% python3 -q
>>> import numpy as np
>>> import numpy.linalg as la
>>> np.set_printoptions(precision=2, suppress=True, linewidth=160)
>>> tidy = lambda a: np.round(a, 2) + 0
>>> E = np.array([[0, 0, 2, 2, 9, 5],
...     [0, 0, 8, 9, 9, 0],
...     [0, 0, 0, 8, 4, 4],
...     [0, 0, 0, 0, 8, 4],
...     [0, 0, 0, 0, 0, 4],
...     [0, 0, 0, 0, 0, 0]])
>>> E
array([[0, 0, 2, 2, 9, 5],
       [0, 0, 8, 9, 9, 0],
       [0, 0, 0, 8, 4, 4],
       [0, 0, 0, 0, 8, 4],
       [0, 0, 0, 0, 0, 4],
       [0, 0, 0, 0, 0, 0]])
>>> np.unique(E.round(6), axis=0).shape
(6, 6)
>>> np.abs(np.diag(la.qr(E)[1])) > 1e-9
array([False, False, False, False, False, False])
>>> np.allclose(E[:-1].T @ la.lstsq(E[:-1].T, E[-1])[0], E[-1])
True
>>> tidy(np.trace(la.pinv(E) @ E))
np.float64(4.0)
>>> r0 = np.array([-2, 0])
>>> np.cross(E[5, :3], E[4, :3])
array([0, 0, 0])
>>> np.array([np.convolve(row, r0, "same") for row in E])
array([[  0,   0,  -4,  -4, -18, -10],
       [  0,   0, -16, -18, -18,   0],
       [  0,   0,   0, -16,  -8,  -8],
       [  0,   0,   0,   0, -16,  -8],
       [  0,   0,   0,   0,   0,  -8],
       [  0,   0,   0,   0,   0,   0]])
>>> np.allclose(E @ E.T, E.T @ E)
False
>>> [round(float(x), 2) for x in la.svd(E, compute_uv=False)[:3]]
[20.18, 8.98, 6.11]
>>> tidy(la.norm(E, 2) / la.norm(E))
np.float64(0.87)
>>> la.cond(E) > 100
np.True_
>>> np.argsort(-la.norm(E, axis=0).round(6), kind="stable")[:3]
array([4, 3, 5])
>>> left, sv, Vh = la.svd(E)
>>> np.argmax(sv[:-1] / (sv[1:] + 1e-6)) + 1
np.int64(4)
>>> other = left[:, :4] @ np.diag(sv[:4]) @ Vh[:4]
>>> tidy(other)
array([[0., 0., 2., 2., 9., 5.],
       [0., 0., 8., 9., 9., 0.],
       [0., 0., 0., 8., 4., 4.],
       [0., 0., 0., 0., 8., 4.],
       [0., 0., 0., 0., 0., 4.],
       [0., 0., 0., 0., 0., 0.]])
>>> tidy(np.abs(E - other).max())
np.float64(0.0)
>>> la.matrix_rank(E, rtol=0.05)
np.int64(4)
>>> m1 = np.diag(np.array([4, 0, 5, 2, 5, 0, 0, 0, 0, 2])) + 2 * np.eye(10, k=1) + 2 * np.eye(10, k=-1)
>>> m1
array([[4., 2., 0., 0., 0., 0., 0., 0., 0., 0.],
       [2., 0., 2., 0., 0., 0., 0., 0., 0., 0.],
       [0., 2., 5., 2., 0., 0., 0., 0., 0., 0.],
       [0., 0., 2., 2., 2., 0., 0., 0., 0., 0.],
       [0., 0., 0., 2., 5., 2., 0., 0., 0., 0.],
       [0., 0., 0., 0., 2., 0., 2., 0., 0., 0.],
       [0., 0., 0., 0., 0., 2., 0., 2., 0., 0.],
       [0., 0., 0., 0., 0., 0., 2., 0., 2., 0.],
       [0., 0., 0., 0., 0., 0., 0., 2., 0., 2.],
       [0., 0., 0., 0., 0., 0., 0., 0., 2., 2.]])
>>> w, evecs = la.eigh(m1)
>>> tidy(w.sum()), np.trace(m1)
(np.float64(18.0), np.float64(18.0))
>>> np.abs(evecs[:, -1]).round(6).argmax()
np.int64(2)
>>> np.unique(w.round(6) + 0, return_counts=True)[1]
array([1, 1, 1, 1, 1, 1, 1, 1, 1, 1])
>>> tidy(la.svd(m1, compute_uv=False))
array([7.19, 5.91, 4.52, 3.8 , 3.43, 2.48, 1.9 , 1.49, 0.88, 0.05])
>>> tidy(np.abs(la.svd(m1)[2][-1]))
array([0.1 , 0.19, 0.1 , 0.44, 0.33, 0.37, 0.34, 0.37, 0.35, 0.36])
>>> la.matrix_rank(m1, rtol=0.1)
np.int64(9)
>>> m1.shape
(10, 10)
>>> m1.sum(axis=1)
array([6., 4., 9., 6., 9., 4., 4., 4., 4., 4.])
>>> m1 - m1[0]
array([[ 0.,  0.,  0.,  0.,  0.,  0.,  0.,  0.,  0.,  0.],
       [-2., -2.,  2.,  0.,  0.,  0.,  0.,  0.,  0.,  0.],
       [-4.,  0.,  5.,  2.,  0.,  0.,  0.,  0.,  0.,  0.],
       [-4., -2.,  2.,  2.,  2.,  0.,  0.,  0.,  0.,  0.],
       [-4., -2.,  0.,  2.,  5.,  2.,  0.,  0.,  0.,  0.],
       [-4., -2.,  0.,  0.,  2.,  0.,  2.,  0.,  0.,  0.],
       [-4., -2.,  0.,  0.,  0.,  2.,  0.,  2.,  0.,  0.],
       [-4., -2.,  0.,  0.,  0.,  0.,  2.,  0.,  2.,  0.],
       [-4., -2.,  0.,  0.,  0.,  0.,  0.,  2.,  0.,  2.],
       [-4., -2.,  0.,  0.,  0.,  0.,  0.,  0.,  2.,  2.]])
>>> np.count_nonzero(m1)
np.int64(23)
>>> m1.mean(axis=0)
array([0.6, 0.4, 0.9, 0.6, 0.9, 0.4, 0.4, 0.4, 0.4, 0.4])
>>> tidy(la.norm(m1))
np.float64(12.08)
>>> np.abs(m1).max()
np.float64(5.0)
>>> np.unravel_index(np.abs(m1).argmax(), m1.shape)
(np.int64(2), np.int64(2))
>>> m1.sum(axis=0)
array([6., 4., 9., 6., 9., 4., 4., 4., 4., 4.])
>>> other = np.array([[8, 5],
...     [7, 0],
...     [6, 2],
...     [0, 5],
...     [6, 4],
...     [2, 6],
...     [8, 5],
...     [2, 8],
...     [2, 6],
...     [4, 6]])
>>> other.T @ m1.T
array([[46., 28., 44., 24., 34., 28.,  8., 20., 12., 12.],
       [20., 14., 20., 22., 42., 18., 28., 22., 28., 24.]])
>>> la.matrix_rank(np.vstack([m1, other.T]))
np.int64(10)
>>> np.vstack([m1, other.T]).shape
(12, 10)
>>> np.einsum("ik,kj->ji", m1, other)
array([[46., 28., 44., 24., 34., 28.,  8., 20., 12., 12.],
       [20., 14., 20., 22., 42., 18., 28., 22., 28., 24.]])
>>> np.einsum("ik,kj->ij", m1, other)
array([[46., 20.],
       [28., 14.],
       [44., 20.],
       [24., 22.],
       [34., 42.],
       [28., 18.],
       [ 8., 28.],
       [20., 22.],
       [12., 28.],
       [12., 24.]])
>>> la.matrix_rank(m1 @ other)
np.int64(2)
>>> np.einsum("ij,ij->i", m1, m1)
array([20.,  8., 33., 12., 33.,  8.,  8.,  8.,  8.,  8.])
>>> other = m1 / la.norm(m1, axis=1, keepdims=True)
>>> G = other @ other.T
>>> tidy(G)
array([[1.  , 0.63, 0.16, 0.  , 0.  , 0.  , 0.  , 0.  , 0.  , 0.  ],
       [0.63, 1.  , 0.62, 0.41, 0.  , 0.  , 0.  , 0.  , 0.  , 0.  ],
       [0.16, 0.62, 1.  , 0.7 , 0.12, 0.  , 0.  , 0.  , 0.  , 0.  ],
       [0.  , 0.41, 0.7 , 1.  , 0.7 , 0.41, 0.  , 0.  , 0.  , 0.  ],
       [0.  , 0.  , 0.12, 0.7 , 1.  , 0.62, 0.25, 0.  , 0.  , 0.  ],
       [0.  , 0.  , 0.  , 0.41, 0.62, 1.  , 0.  , 0.5 , 0.  , 0.  ],
       [0.  , 0.  , 0.  , 0.  , 0.25, 0.  , 1.  , 0.  , 0.5 , 0.  ],
       [0.  , 0.  , 0.  , 0.  , 0.  , 0.5 , 0.  , 1.  , 0.  , 0.5 ],
       [0.  , 0.  , 0.  , 0.  , 0.  , 0.  , 0.5 , 0.  , 1.  , 0.5 ],
       [0.  , 0.  , 0.  , 0.  , 0.  , 0.  , 0.  , 0.5 , 0.5 , 1.  ]])
>>> tidy(G[5])
array([0.  , 0.  , 0.  , 0.41, 0.62, 1.  , 0.  , 0.5 , 0.  , 0.  ])
>>> np.argwhere(np.triu(np.abs(G) > 0.95, 1))
array([], shape=(0, 2), dtype=int64)
>>> other = np.array([[1, -2, -3, -1, -3],
...     [3, 2, -3, 2, 1],
...     [-1, -3, 2, -3, -2],
...     [-3, -2, 3, 0, 2],
...     [-2, 1, 3, -1, 2],
...     [1, -2, -2, 2, 3],
...     [-2, -3, 3, 0, 1],
...     [3, 2, -2, -1, -3],
...     [0, -2, 3, 0, 0],
...     [-1, 1, -2, 1, -3],
...     [-3, 3, -2, 2, 3]])
>>> mat = other.T @ other
>>> mat
array([[ 48,  11, -35,   2, -22],
       [ 11,  53, -32,  15,   3],
       [-35, -32,  74, -20,  17],
       [  2,  15, -20,  25,  21],
       [-22,   3,  17,  21,  59]])
>>> rng = np.random.default_rng(363089)
>>> lab = rng.permutation(5)
>>> lab
array([4, 1, 0, 3, 2])
>>> other = mat[lab][:, lab]
>>> np.diag(other)
array([59, 53, 48, 25, 74])
>>> w, evecs = la.eigh(mat)
>>> vec = np.array([-3, -1, -2, -2, 2])
>>> vec @ mat @ vec
np.int64(507)
>>> tidy(la.eigvalsh(mat[1:, 1:]))
array([  5.49,  27.73,  72.1 , 105.69])
>>> (np.sign(evecs[:, -1].round(6)) == np.sign(evecs[0, -1].round(6))).astype(int)
array([1, 1, 0, 1, 0])
>>> w, evecs = la.eigh(mat)
>>> tidy(w)
array([  5.44,  19.9 ,  30.48,  77.7 , 125.49])
>>> tidy(la.eigvalsh(mat @ mat))
array([   29.59,   395.85,   928.81,  6037.07, 15747.69])
>>> w.sum(), np.trace(mat)
(np.float64(259.0), np.int64(259))
>>> np.unique(w.round(6) + 0, return_counts=True)[1]
array([1, 1, 1, 1, 1])
>>> np.abs(evecs[:, -1]).round(6).argmax()
np.int64(2)
>>> (w > 1e-8).sum(), (w < -1e-8).sum()
(np.int64(5), np.int64(0))
>>> other = np.array([[1, 1], [1, -1]])
>>> A = np.kron(other, np.kron(other, other))[rng.permutation(8)][:4]
>>> A
array([[ 1,  1,  1,  1,  1,  1,  1,  1],
       [ 1,  1,  1,  1, -1, -1, -1, -1],
       [ 1, -1, -1,  1,  1, -1, -1,  1],
       [ 1,  1, -1, -1, -1, -1,  1,  1]])
>>> def softmax(z):
...     e = np.exp(z - z.max(axis=-1, keepdims=True))
...     return e / e.sum(axis=-1, keepdims=True)
... 
>>> tidy(softmax(A[2] + 4))
array([0.22, 0.03, 0.03, 0.22, 0.22, 0.03, 0.03, 0.22])
>>> tidy(softmax(A).sum(axis=1))
array([1., 1., 1., 1.])
>>> tidy(softmax(10 * A[2]))
array([0.25, 0.  , 0.  , 0.25, 0.25, 0.  , 0.  , 0.25])
>>> tidy(softmax(A[2]))
array([0.22, 0.03, 0.03, 0.22, 0.22, 0.03, 0.03, 0.22])
>>> S = A @ A.T / np.sqrt(8)
>>> tidy(softmax(S)[2] @ A)
array([ 1. , -0.7, -0.8,  0.9,  0.8, -0.9, -0.8,  0.9])
>>> tidy(softmax(S))
array([[0.85, 0.05, 0.05, 0.05],
       [0.05, 0.85, 0.05, 0.05],
       [0.05, 0.05, 0.85, 0.05],
       [0.05, 0.05, 0.05, 0.85]])
